$ python3 -q
>>> import numpy as np
>>> np.set_printoptions(suppress=True, linewidth=100)
>>> feats = np.load("m.npy")
>>> feats.round(2)
array([[ 1.16, -2.09,  4.18,  7.57, -4.41],
       [ 1.2 , -2.25,  4.5 ,  7.19, -4.65],
       [ 1.38, -3.3 ,  6.59,  2.65, -6.06],
       [ 1.07, -1.79,  3.57,  8.21, -3.93],
       [ 0.78, -2.84,  5.68, -6.3 , -4.4 ],
       [ 0.6 , -2.5 ,  4.99, -7.41, -3.69],
       [-1.36,  3.  , -6.  , -4.53,  5.72],
       [ 0.81, -2.89,  5.79, -6.09, -4.52],
       [-1.05,  1.72, -3.43, -8.34,  3.82],
       [ 0.89, -1.2 ,  2.4 ,  9.11, -2.99],
       [ 1.3 , -2.67,  5.34,  5.91, -5.27],
       [ 1.04, -3.26,  6.52, -4.16, -5.34],
       [-1.34,  3.47, -6.94, -0.41,  6.15],
       [ 0.09,  0.97, -1.94,  9.73,  0.78],
       [ 0.54, -2.37,  4.75, -7.72, -3.45],
       [ 1.01, -3.21,  6.42, -4.49, -5.23]])
>>> Z = feats[[15, 5]].astype(float)
>>> for _ in range(7):
...     idx = np.linalg.norm(feats[:, None] - Z, axis=-1).argmin(axis=1)
...     Z = np.array([feats[idx == j].mean(axis=0) for j in range(2)])
... 
>>> idx
array([0, 0, 0, 0, 1, 1, 1, 1, 1, 0, 0, 1, 1, 0, 1, 1])
>>> print(Z.round(2))
[[ 1.01 -1.76  3.52  7.2  -3.79]
 [ 0.11 -0.99  1.97 -5.49 -1.22]]
>>> print(np.bincount(idx))
[7 9]
>>> np.round(Z[1] - Z[0], 2)
array([ -0.9 ,   0.77,  -1.55, -12.69,   2.57])
>>> U, sig, VT = np.linalg.svd(feats)
>>> V = VT[:(sig > 1e-8).sum()]
>>> rng = np.random.default_rng(66)
>>> x0 = feats[11] + -3 * feats[6] + rng.integers(2) * np.eye(5)[0]
>>> x0.round(2)
array([  6.12, -12.25,  24.51,   9.44, -22.49])
>>> np.round(V.T @ V, 2)
array([[ 0.02, -0.05,  0.09,  0.04, -0.08],
       [-0.05,  0.12, -0.24,  0.02,  0.21],
       [ 0.09, -0.24,  0.49, -0.04, -0.42],
       [ 0.04,  0.02, -0.04,  0.99, -0.06],
       [-0.08,  0.21, -0.42, -0.06,  0.38]])
>>> U, sig, VT = np.linalg.svd(feats)
>>> print(sig.round(2) + 0)
[29.92 26.55  0.    0.    0.  ]
>>> np.argmax(sig[:-1] / (sig[1:] + 1e-6)) + 1
np.int64(2)
>>> M2 = U[:, :2] @ np.diag(sig[:2]) @ VT[:2]
>>> print(M2.round(2))
[[ 1.16 -2.09  4.18  7.57 -4.41]
 [ 1.2  -2.25  4.5   7.19 -4.65]
 [ 1.38 -3.3   6.59  2.65 -6.06]
 [ 1.07 -1.79  3.57  8.21 -3.93]
 [ 0.78 -2.84  5.68 -6.3  -4.4 ]
 [ 0.6  -2.5   4.99 -7.41 -3.69]
 [-1.36  3.   -6.   -4.53  5.72]
 [ 0.81 -2.89  5.79 -6.09 -4.52]
 [-1.05  1.72 -3.43 -8.34  3.82]
 [ 0.89 -1.2   2.4   9.11 -2.99]
 [ 1.3  -2.67  5.34  5.91 -5.27]
 [ 1.04 -3.26  6.52 -4.16 -5.34]
 [-1.34  3.47 -6.94 -0.41  6.15]
 [ 0.09  0.97 -1.94  9.73  0.78]
 [ 0.54 -2.37  4.75 -7.72 -3.45]
 [ 1.01 -3.21  6.42 -4.49 -5.23]]
>>> np.linalg.matrix_rank(M2)
np.int64(2)
>>> print(round(np.linalg.norm(feats - M2) / np.linalg.norm(feats), 2))
0.0
>>> print(np.linalg.matrix_rank(feats, rtol=0.05))
2
>>> J = np.loadtxt("data.csv", delimiter=",")
>>> print(J)
[[ 0.5  1.6  4.5]
 [ 1.6 -1.4 13. ]
 [ 0.3 -0.5  1. ]]
>>> U, sig = np.linalg.svd(J)
Traceback (most recent call last):
  File "<python-input-26>", line 1, in <module>
    U, sig = np.linalg.svd(J)
    ^^^^^^
ValueError: too many values to unpack (expected 2)
>>> U, sig, VT = np.linalg.svd(J, full_matrices=False)
>>> np.round(np.cumsum(sig ** 2) / np.sum(sig ** 2), 2)
array([0.98, 1.  , 1.  ])
>>> np.round(U.T @ J @ VT.T, 2) + 0
array([[13.92,  0.  ,  0.  ],
       [ 0.  ,  2.02,  0.  ],
       [ 0.  ,  0.  ,  0.16]])
>>> np.round(sig / sig[0], 2)
array([1.  , 0.14, 0.01])
>>> print(np.round(VT @ VT.T, 2) + 0)
[[1. 0. 0.]
 [0. 1. 0.]
 [0. 0. 1.]]
>>> proj = np.triu(np.array([[2, 0, 2], [0, 1, 0], [1, 2, 2]]), 1) + np.eye(3)
>>> M2 = proj @ J @ np.linalg.inv(proj)
>>> np.round(proj @ J - J @ proj, 2)
array([[ 0.6, -1. ,  1. ],
       [ 0. ,  0. , -3.2],
       [ 0. ,  0. , -0.6]])
>>> print(np.round(np.trace(M2), 2), round(np.trace(J), 2))
0.1 0.1
>>> np.round(np.poly(M2), 2)
array([ 1.  , -0.1 ,  0.99, -4.52])
